>>> import numpy as np
>>> np.set_printoptions(precision=2, suppress=True, linewidth=140, floatmode="fixed")
>>> tidy = lambda a: np.round(a, 2) + 0
>>> X = np.load("arr.npy")
>>> print(X)
[[-10.45   3.05  11.71]
 [ 19.71  21.77 -16.99]
 [ 18.72  23.29 -19.32]
 [ 19.18  24.37 -17.72]
 [ 19.36  25.39 -16.97]
 [ -9.82   5.78  13.06]
 [ 18.07  22.36 -19.45]
 [ -8.26   4.60  13.40]
 [ 18.70  23.16 -15.56]
 [ -8.95   5.42  12.69]
 [ -9.57   3.94   9.88]
 [ -9.87   5.23  11.80]
 [-10.29   3.33  11.11]
 [ 19.70  22.71 -16.66]
 [ 17.68  23.32 -17.57]
 [-12.00   4.53  13.29]]
>>> hat = X @ np.linalg.solve(X.T @ X, X.T)
>>> print(np.allclose(hat @ hat, hat))
True
>>> print(tidy(np.trace(hat)))
3.0
>>> other = np.array([[2, 4, 8], [7, 1, 1], [2, 8, 2]])
>>> M = np.triu(other)
>>> print(M)
[[2 4 8]
 [0 1 1]
 [0 0 2]]
>>> # triangular: eigenvalues sit on the diagonal
>>> vals, evecs = np.linalg.eig(M)
>>> print(vals)
[2.00 1.00 2.00]
>>> print(tidy(np.sort(np.linalg.eigvals(M.T))))
[1.00 2.00 2.00]
>>> print(M @ evecs[:, 0] - vals[0] * evecs[:, 0])
[0.00 0.00 0.00]
>>> print(np.prod(vals))
4.0
>>> J = np.load("run12.npy")
>>> print(J)
[[ 1 -1  1 -1]
 [ 1  0  0  0]
 [ 1  1  1  1]]
>>> # column 3 repeats column 1
>>> ang = np.radians(45)
>>> R = np.eye(4)
>>> R[1, 1] = R[3, 3] = np.cos(ang)
>>> R[1, 3], R[3, 1] = -np.sin(ang), np.sin(ang)
>>> print(tidy(R))
[[ 1.00  0.00  0.00  0.00]
 [ 0.00  0.71  0.00 -0.71]
 [ 0.00  0.00  1.00  0.00]
 [ 0.00  0.71  0.00  0.71]]
>>> other = J @ R.T
>>> print(tidy(np.abs(other - J).max(axis=0)))
[0.00 1.00 0.00 0.41]
>>> print(tidy(other))
[[ 1.00  0.00  1.00 -1.41]
 [ 1.00  0.00  0.00  0.00]
 [ 1.00  0.00  1.00  1.41]]
>>> print(np.allclose(J @ J.T, other @ other.T))
True
>>> print(tidy(np.linalg.eigvals(R)))
[0.71+0.71j 0.71-0.71j 1.00+0.00j 1.00+0.00j]
>>> print(tidy(np.linalg.det(R.T)))
1.0
>>> print(np.einsum("ij,ji->", R, R))
2.0
>>> print(J.reshape(2, -1))
[[ 1 -1  1 -1  1  0]
 [ 0  0  1  1  1  1]]
>>> t3 = J.reshape(3, 2, -1)
>>> print(t3.transpose(1, 0, 2))
[[[ 1 -1]
  [ 1  0]
  [ 1  1]]

 [[ 1 -1]
  [ 0  0]
  [ 1  1]]]
>>> print(np.einsum("ihd,ihd->ih", t3, t3))
[[2 2]
 [1 0]
 [2 2]]
>>> rng = np.random.default_rng(789150)
>>> other = J + rng.integers(-2, 3, (3, 2)) @ rng.integers(-2, 3, (2, 4))
>>> print(other)
[[ 1  0  4  2]
 [ 3 -1 -1 -1]
 [-3  2  0  0]]
>>> print(other - J)
[[ 0  1  3  3]
 [ 2 -1 -1 -1]
 [-4  1 -1 -1]]
>>> print(np.linalg.matrix_rank(other - J, tol=1e-8))
2
>>> arr = np.load("sample16.npy")
>>> print(arr)
[[-15.03   8.97 -23.98]
 [ 14.99  20.98  19.03]
 [ -0.98  21.00  -5.03]
 [ -6.99  -2.98  -9.98]]
>>> x = np.array([1, 3, 0])
>>> rhs = arr @ x
>>> print(tidy(np.linalg.pinv(arr) @ arr))
[[1.00 0.00 0.00]
 [0.00 1.00 0.00]
 [0.00 0.00 1.00]]
>>> print(tidy(np.linalg.lstsq(arr, rhs)[0]))
[1.00 3.00 0.00]
>>> rhs = rhs + 0.1 * rng.normal(size=4)
>>> print(tidy(rhs))
[ 11.89  77.68  62.08 -15.90]
>>> c, *_ = np.linalg.lstsq(arr, rhs)
>>> print(tidy(c))
[ 3.58  2.71 -1.72]
>>> print(c.round())
[ 4.00  3.00 -2.00]
>>> print(tidy(np.linalg.norm(rhs - arr @ c)))
0.02
>>> print(tidy(np.abs(np.linalg.svd(arr)[2][-1])))
[0.83 0.09 0.55]
>>> print(round(np.log10(np.linalg.cond(arr))))
3
>>> data = np.loadtxt("out0.csv", delimiter=",")
>>> print(data)
[[-0.29 -0.13 -0.14]
 [-0.68 -0.24 -0.18]
 [-1.00 -0.93 -0.97]
 [ 0.74 -0.32 -0.75]
 [ 0.90  0.04 -0.44]
 [ 0.83  0.71  0.85]
 [-0.81 -0.20  0.03]
 [ 0.53 -0.34 -0.71]
 [ 0.85  0.05 -0.35]
 [ 0.85  0.39  0.32]
 [ 0.21  0.17  0.24]
 [ 0.14 -0.15 -0.33]
 [ 0.66 -0.18 -0.56]
 [-1.00 -0.57 -0.12]
 [-0.15  0.32  0.60]
 [ 0.01 -0.18 -0.34]
 [-0.17 -0.10 -0.13]
 [ 0.10  0.52  0.79]
 [-0.96 -0.16  0.41]
 [ 0.71  0.52  0.65]
 [-0.43 -0.39 -0.55]
 [ 0.45  0.69  0.89]
 [-0.25 -0.69 -0.91]
 [-0.90 -0.38 -0.23]]
>>> Uu, sv, VT = np.linalg.svd(data)
>>> print(np.argmax(sv[:-1] / (sv[1:] + 1e-6)) + 1)
2
>>> print(tidy(sv))
[3.76 2.75 0.27]
>>> other = Uu[:, :2] @ np.diag(sv[:2]) @ VT[:2]
>>> print(tidy(np.linalg.norm(data - other) / np.linalg.norm(data)))
0.06
>>> print(np.linalg.matrix_rank(data, rtol=0.05))
3
>>> print(tidy(np.abs(data - other).max()))
0.13
